>>> import numpy as np
>>> from numpy import linalg as LA
>>> np.set_printoptions(precision=2, suppress=True, linewidth=160, sign=" ")
>>> def rd(a):
...     return np.round(a, 2) + 0
... 
>>> X = np.load("mat.npy")
>>> rd(X)
array([[ 0.63,  0.  ,  0.43,  0.04, -0.35, -0.54],
       [ 0.  ,  1.06,  0.18,  0.22, -0.31, -0.05],
       [ 0.43,  0.18,  0.96, -0.12,  0.55, -0.63],
       [ 0.04,  0.22, -0.12,  1.13, -0.31, -0.46],
       [-0.35, -0.31,  0.55, -0.31,  1.42, -0.02],
       [-0.54, -0.05, -0.63, -0.46, -0.02,  0.8 ]])
>>> Uu, sig, vt = LA.svd(X)
>>> vecs = vt[:(sig > 1e-8).sum()]
>>> rng = np.random.default_rng(54)
>>> vec = X[4] + 2 * X[0] + rng.integers(2) * np.eye(6)[0]
>>> rd(vec)
array([ 0.9 , -0.31,  1.42, -0.23,  0.72, -1.1 ])
>>> rd(LA.norm(vec - vecs.T @ vecs @ vec))
np.float64(0.0)
>>> LA.matrix_rank(np.vstack([X, vec]))
np.int64(4)
>>> Uu, sig, vt = LA.svd(X)
>>> rd(sig)
array([ 2.,  2.,  1.,  1.,  0.,  0.])
>>> np.argmax(sig[:-1] / (sig[1:] + 1e-6)) + 1
np.int64(4)
>>> out = Uu[:, :4] @ np.diag(sig[:4]) @ vt[:4]
>>> rd(np.abs(X - out).max())
np.float64(0.0)
>>> rd(out)
array([[ 0.63,  0.  ,  0.43,  0.04, -0.35, -0.54],
       [ 0.  ,  1.06,  0.18,  0.22, -0.31, -0.05],
       [ 0.43,  0.18,  0.96, -0.12,  0.55, -0.63],
       [ 0.04,  0.22, -0.12,  1.13, -0.31, -0.46],
       [-0.35, -0.31,  0.55, -0.31,  1.42, -0.02],
       [-0.54, -0.05, -0.63, -0.46, -0.02,  0.8 ]])
>>> out = X + rng.integers(-2, 3, (6, 4)) @ rng.integers(-2, 3, (4, 6))
>>> rd(out)
array([[  3.63,   1.  ,   0.43,   3.04,  -3.35,   2.46],
       [  4.  ,   1.06,   6.18,   3.22,  -0.31,  -3.05],
       [  1.43,   4.18,   8.96,   1.88,   2.55,   0.37],
       [  3.04,  -0.78,  -8.12,   5.13,  -5.31,  -0.46],
       [-12.35,  -0.31,   6.55, -12.31,  13.42,  -4.02],
       [  3.46,  -5.05,  -5.63,   0.54,  -5.02,   0.8 ]])
>>> rd(out - X)
array([[  3.,   1.,   0.,   3.,  -3.,   3.],
       [  4.,   0.,   6.,   3.,   0.,  -3.],
       [  1.,   4.,   8.,   2.,   2.,   1.],
       [  3.,  -1.,  -8.,   4.,  -5.,   0.],
       [-12.,   0.,   6., -12.,  12.,  -4.],
       [  4.,  -5.,  -5.,   1.,  -5.,   0.]])
>>> np.abs(out - X).sum(axis=1)
array([ 13.,  16.,  18.,  21.,  46.,  20.])
>>> z = rng.permutation(6)
>>> z
array([ 2,  1,  0,  4,  3,  5])
>>> out = X[z][:, z]
>>> rd(np.trace(out))
np.float64(6.0)
>>> A = np.loadtxt("sample9.csv", delimiter=",")
>>> rd(A)
array([[ 1.25,  0.27,  0.1 ,  0.09,  0.14, -0.21, -0.27,  0.13,  0.47, -0.41,  0.17, -0.46,  0.02],
       [ 0.27,  1.19,  0.14, -0.38,  0.23,  0.12,  0.33,  0.15,  0.09,  0.49,  0.26, -0.1 , -0.17],
       [ 0.1 ,  0.14,  0.88,  0.3 , -0.31,  0.22,  0.11,  0.05, -0.06,  0.12,  0.16, -0.42, -0.13],
       [ 0.09, -0.38,  0.3 ,  1.06,  0.24,  0.31, -0.33, -0.5 , -0.22, -0.38,  0.63,  0.27, -0.28],
       [ 0.14,  0.23, -0.31,  0.24,  0.54, -0.18, -0.03, -0.03, -0.01, -0.07,  0.51,  0.41, -0.19],
       [-0.21,  0.12,  0.22,  0.31, -0.18,  0.96, -0.08, -0.66, -0.44, -0.1 ,  0.06, -0.15,  0.16],
       [-0.27,  0.33,  0.11, -0.33, -0.03, -0.08,  1.35, -0.42,  0.23, -0.05,  0.29, -0.02,  0.28],
       [ 0.13,  0.15,  0.05, -0.5 , -0.03, -0.66, -0.42,  1.39,  0.23,  0.43, -0.34, -0.09,  0.28],
       [ 0.47,  0.09, -0.06, -0.22, -0.01, -0.44,  0.23,  0.23,  1.17,  0.02, -0.31,  0.38,  0.39],
       [-0.41,  0.49,  0.12, -0.38, -0.07, -0.1 , -0.05,  0.43,  0.02,  0.78, -0.27,  0.19, -0.37],
       [ 0.17,  0.26,  0.16,  0.63,  0.51,  0.06,  0.29, -0.34, -0.31, -0.27,  0.99,  0.12, -0.25],
       [-0.46, -0.1 , -0.42,  0.27,  0.41, -0.15, -0.02, -0.09,  0.38,  0.19,  0.12,  1.11, -0.02],
       [ 0.02, -0.17, -0.13, -0.28, -0.19,  0.16,  0.28,  0.28,  0.39, -0.37, -0.25, -0.02,  1.33]])
>>> out = A / np.sqrt((A ** 2).mean(axis=1, keepdims=True))
>>> LA.matrix_rank(out) == LA.matrix_rank(A)
np.True_
>>> rd(LA.norm(out, axis=1))
array([ 3.61,  3.61,  3.61,  3.61,  3.61,  3.61,  3.61,  3.61,  3.61,  3.61,  3.61,  3.61,  3.61])
>>> rd(out[4])
array([ 0.51,  0.81, -1.11,  0.86,  1.94, -0.64, -0.12, -0.11, -0.03, -0.24,  1.81,  1.46, -0.67])
>>> Uu, sig, vt = LA.svd(A)
>>> rd(sig)
array([ 3.,  2.,  2.,  2.,  2.,  1.,  1.,  1.,  0.,  0.,  0.,  0.,  0.])
>>> out = Uu[:, :8] @ np.diag(sig[:8]) @ vt[:8]
>>> rd(LA.norm(A - out, 2)), rd(sig[8])
(np.float64(0.0), np.float64(0.0))
>>> LA.matrix_rank(A, rtol=0.05)
np.int64(8)
>>> rd(np.abs(A - out).max())
np.float64(0.0)
>>> out = A + rng.integers(-2, 3, (13, 8)) @ rng.integers(-2, 3, (8, 13))
>>> rd(out)
array([[  2.25,  12.27,   3.1 ,   5.09,   0.14,   1.79,  10.73,  -0.87,   4.47,   4.59,  10.17,  -6.46,   4.02],
       [ -6.73,  11.19,  -8.86,   2.62,   0.23,  -3.88,   7.33,   1.15,  -3.91,  11.49,   4.26,   1.9 ,  -6.17],
       [  1.1 ,   4.14,   0.88,  -6.7 ,   1.69,  -4.78,   4.11,   2.05,  -0.06,   0.12,  -1.84,   8.58,  -8.13],
       [  0.09,  -4.38,  -1.7 ,  -0.94,   1.24,  -5.69,  -7.33,  -4.5 ,  -4.22,  -3.38,   0.63,   7.27,  -3.28],
       [ -9.86,  -6.77,  -1.31,   0.24,   7.54,   2.82,  -8.03,  -2.03,   2.99,  -4.07,   4.51,   2.41,   2.81],
       [ -7.21,   6.12,  -7.78,  -4.69,   4.82,   2.96,  -0.08,   0.34,   5.56,   4.9 ,  -4.94,  11.85,  -8.84],
       [ -0.27,   3.33,  -0.89,   7.67,  -4.03,   0.92,   5.35,   0.58,  -1.77,   5.95,   5.29, -10.02,   5.28],
       [ -0.87,  -1.85,   0.05,  -1.5 ,  -2.03,   0.34,   2.58,   6.39,  -4.77,  -0.57,  -5.34,  -4.09,  -0.72],
       [  3.47,   8.09,  -8.06,   4.78,  -7.01,  -2.44,   5.23,   2.23,  -0.83,  13.02,  -3.31,  -1.62,  -3.61],
       [ -7.41,   5.49,  -6.88,   2.62,   0.93,   5.9 ,   0.95,  -4.57,  -2.98,   2.78,  -2.27,  -0.81,  -0.37],
       [  0.17,  -0.74,  -7.84,   4.63,   0.51,   0.06, -14.71,  -6.34,   3.69,   0.73,  -2.01,   9.12,  -1.25],
       [ 11.54,   0.9 ,   6.58,   6.27,  -3.59,  -0.15,  -2.02,  -1.09,  11.38,   3.19,   7.12,  -3.89,   7.98],
       [ -6.98,  -7.17,  -7.13,  -2.28,   1.81,   7.16,  -7.72,   1.28,   3.39,   0.63, -10.25,   2.98,  -0.67]])
>>> np.abs(out - A).sum(axis=1)
array([ 64.,  68.,  44.,  43.,  54.,  71.,  50.,  31.,  64.,  43.,  52.,  67.,  60.])
>>> LA.matrix_rank(out - A, tol=1e-8)
np.int64(8)
>>> w, vecs = LA.eigh(A)
>>> (w > 1e-8).sum(), (w < -1e-8).sum()
(np.int64(8), np.int64(0))
>>> rd(np.abs(vecs[:, -1]))
array([ 0.07,  0.11,  0.1 ,  0.47,  0.11,  0.32,  0.  ,  0.52,  0.34,  0.21,  0.38,  0.03,  0.24])
>>> rd(LA.svd(A, compute_uv=False))
array([ 3.,  2.,  2.,  2.,  2.,  1.,  1.,  1.,  0.,  0.,  0.,  0.,  0.])
>>> np.unique(w.round(6) + 0, return_counts=True)[1]
array([ 5,  3,  4,  1])
>>> rd(w)
array([ 0.,  0.,  0.,  0.,  0.,  1.,  1.,  1.,  2.,  2.,  2.,  2.,  3.])
>>> rd(LA.eigvalsh(A + -1 * np.eye(13)))
array([-1., -1., -1., -1., -1.,  0.,  0.,  0.,  1.,  1.,  1.,  1.,  2.])
>>> J = np.loadtxt("out19.csv", delimiter=",")
>>> J
array([[ -5.2 ,  24.29, -11.69,  12.7 ],
       [  7.21, -13.67,  -4.09, -10.38],
       [ -1.29,  -9.46,  -7.12,   6.31],
       [-17.62,   4.92,  21.58,  -1.07],
       [  7.05,  -6.98,   7.16,  -3.41],
       [ -9.22,   9.55,  -3.95,  10.12],
       [-10.36,  -6.09,  14.09,  -0.88],
       [  5.18, -10.77,   7.25,  -4.62],
       [  8.41,  -7.64,  -9.84,  -8.41],
       [ 24.62,   6.35, -23.03,   5.73],
       [ -7.17,   6.71,  13.75,  -2.08],
       [  8.08,  -6.61, -13.72,   3.05],
       [ -4.32,  11.4 ,   3.71,   0.12],
       [  5.  ,  -5.63, -17.19,  -0.37],
       [ -5.94,  11.23,  -5.58,   7.52],
       [  1.81,   4.43, -11.24,   7.82]])
>>> P = J @ LA.solve(J.T @ J, J.T)
>>> LA.matrix_rank(np.eye(16) - P)
np.int64(12)
>>> rd(P @ J[:, 0])
array([ -5.2 ,   7.21,  -1.29, -17.62,   7.05,  -9.22, -10.36,   5.18,   8.41,  24.62,  -7.17,   8.08,  -4.32,   5.  ,  -5.94,   1.81])
>>> vec = np.array([5, -3, -9, -2])
>>> (J @ vec).argmax()
np.int64(9)
>>> J @ np.eye(4)[0]
array([ -5.2 ,   7.21,  -1.29, -17.62,   7.05,  -9.22, -10.36,   5.18,   8.41,  24.62,  -7.17,   8.08,  -4.32,   5.  ,  -5.94,   1.81])
>>> cen = (J - J.mean(axis=0)) / J.std(axis=0)
>>> rd(cen.std(axis=0))
array([ 1.,  1.,  1.,  1.])
>>> np.argwhere(np.abs(cen) > 2)
array([[ 0,  1],
       [ 9,  0]])
>>> b = LA.lstsq(np.delete(cen, 3, axis=1), cen[:, 3])[0]
>>> rd(1 - np.var(cen[:, 3] - np.delete(cen, 3, axis=1) @ b))
np.float64(0.69)
>>> vec = np.array([5, 5, 4, 0])
>>> rhs = J @ vec
>>> rd(LA.lstsq(J, rhs)[0])
array([ 5.,  5.,  4.,  0.])
>>> rhs = rhs + 0.02 * rng.normal(size=16)
>>> rd(rhs)
array([ 48.72, -48.66, -82.24,  22.83,  28.99, -14.18, -25.84,   1.03, -35.49,  62.73,  52.7 , -47.53,  50.24, -71.94,   4.1 , -13.73])
>>> b, *_ = LA.lstsq(J, rhs)
>>> [round(float(LA.norm(LA.solve(J.T @ J + lam * np.eye(4), J.T @ rhs))), 2) for lam in (0, 1, 10, 100)]
[8.12, 8.1, 7.91, 6.45]
>>> rd(b)
array([ 5.,  5.,  4.,  0.])
>>> gram = J.T @ J
>>> rd(np.trace(gram)), rd((J ** 2).sum())
(np.float64(6354.37), np.float64(6354.37))
>>> rd(gram)
array([[ 1535.82,  -574.83, -1309.65,  -185.31],
       [ -574.83,  1678.38,  -167.59,   750.05],
       [-1309.65,  -167.59,  2458.98,  -527.02],
       [ -185.31,   750.05,  -527.02,   681.2 ]])
>>> (J @ J.T).shape
(16, 16)
>>> np.allclose(gram, gram.T)
True
>>> rd(LA.svd(J, compute_uv=False) ** 2)
array([ 3431.4 ,  2371.18,   405.89,   145.91])
>>> rd(np.diag(gram))
array([ 1535.82,  1678.38,  2458.98,   681.2 ])
>>> LA.matrix_rank(gram)
np.int64(4)
>>> rd(LA.eigvalsh(gram)[::-1])
array([ 3431.4 ,  2371.18,   405.89,   145.91])
